$ ipython --no-banner

In [1]: import numpy as np

In [2]: np.set_printoptions(suppress=True, linewidth=140)

In [3]: m1 = np.loadtxt("a.csv", delimiter=",")

In [4]: print(m1)
[[ 5.  0.  0.  0.  0.  0.  0.  0.  0.  0.  0.]
 [ 0. -6.  0.  0.  0.  0.  0.  0.  0.  0.  0.]
 [ 0.  0.  5.  0.  0.  0.  0.  0.  0.  0.  0.]
 [ 0.  0.  0. -8.  0.  0.  0.  0.  0.  0.  0.]
 [ 0.  0.  0.  0. -1.  0.  0.  0.  0.  0.  0.]
 [ 0.  0.  0.  0.  0.  6.  0.  0.  0.  0.  0.]
 [ 0.  0.  0.  0.  0.  0.  3.  0.  0.  0.  0.]
 [ 0.  0.  0.  0.  0.  0.  0. -3.  0.  0.  0.]
 [ 0.  0.  0.  0.  0.  0.  0.  0. -1.  0.  0.]
 [ 0.  0.  0.  0.  0.  0.  0.  0.  0. -2.  0.]
 [ 0.  0.  0.  0.  0.  0.  0.  0.  0.  0. -8.]]

In [5]: # symmetric, so the eigenvalues are real

In [6]: print(np.allclose(m1, m1.T))
True

In [7]: print(np.round(np.sort(np.abs(np.linalg.eigvals(m1))), 1))
[1. 1. 2. 3. 3. 5. 5. 6. 6. 8. 8.]

In [8]: print(np.allclose(m1 @ m1.T, m1.T @ m1))
True

In [9]: print(m1 @ m1)
[[25.  0.  0.  0.  0.  0.  0.  0.  0.  0.  0.]
 [ 0. 36.  0.  0.  0.  0.  0.  0.  0.  0.  0.]
 [ 0.  0. 25.  0.  0.  0.  0.  0.  0.  0.  0.]
 [ 0.  0.  0. 64.  0.  0.  0.  0.  0.  0.  0.]
 [ 0.  0.  0.  0.  1.  0.  0.  0.  0.  0.  0.]
 [ 0.  0.  0.  0.  0. 36.  0.  0.  0.  0.  0.]
 [ 0.  0.  0.  0.  0.  0.  9.  0.  0.  0.  0.]
 [ 0.  0.  0.  0.  0.  0.  0.  9.  0.  0.  0.]
 [ 0.  0.  0.  0.  0.  0.  0.  0.  1.  0.  0.]
 [ 0.  0.  0.  0.  0.  0.  0.  0.  0.  4.  0.]
 [ 0.  0.  0.  0.  0.  0.  0.  0.  0.  0. 64.]]

In [10]: print(round(np.abs(np.linalg.eigvals(m1)).max(), 1))
8.0

In [11]: print((m1 + m1.T) / 2)
[[ 5.  0.  0.  0.  0.  0.  0.  0.  0.  0.  0.]
 [ 0. -6.  0.  0.  0.  0.  0.  0.  0.  0.  0.]
 [ 0.  0.  5.  0.  0.  0.  0.  0.  0.  0.  0.]
 [ 0.  0.  0. -8.  0.  0.  0.  0.  0.  0.  0.]
 [ 0.  0.  0.  0. -1.  0.  0.  0.  0.  0.  0.]
 [ 0.  0.  0.  0.  0.  6.  0.  0.  0.  0.  0.]
 [ 0.  0.  0.  0.  0.  0.  3.  0.  0.  0.  0.]
 [ 0.  0.  0.  0.  0.  0.  0. -3.  0.  0.  0.]
 [ 0.  0.  0.  0.  0.  0.  0.  0. -1.  0.  0.]
 [ 0.  0.  0.  0.  0.  0.  0.  0.  0. -2.  0.]
 [ 0.  0.  0.  0.  0.  0.  0.  0.  0.  0. -8.]]

In [12]: print(np.trace(m1))
-10.0
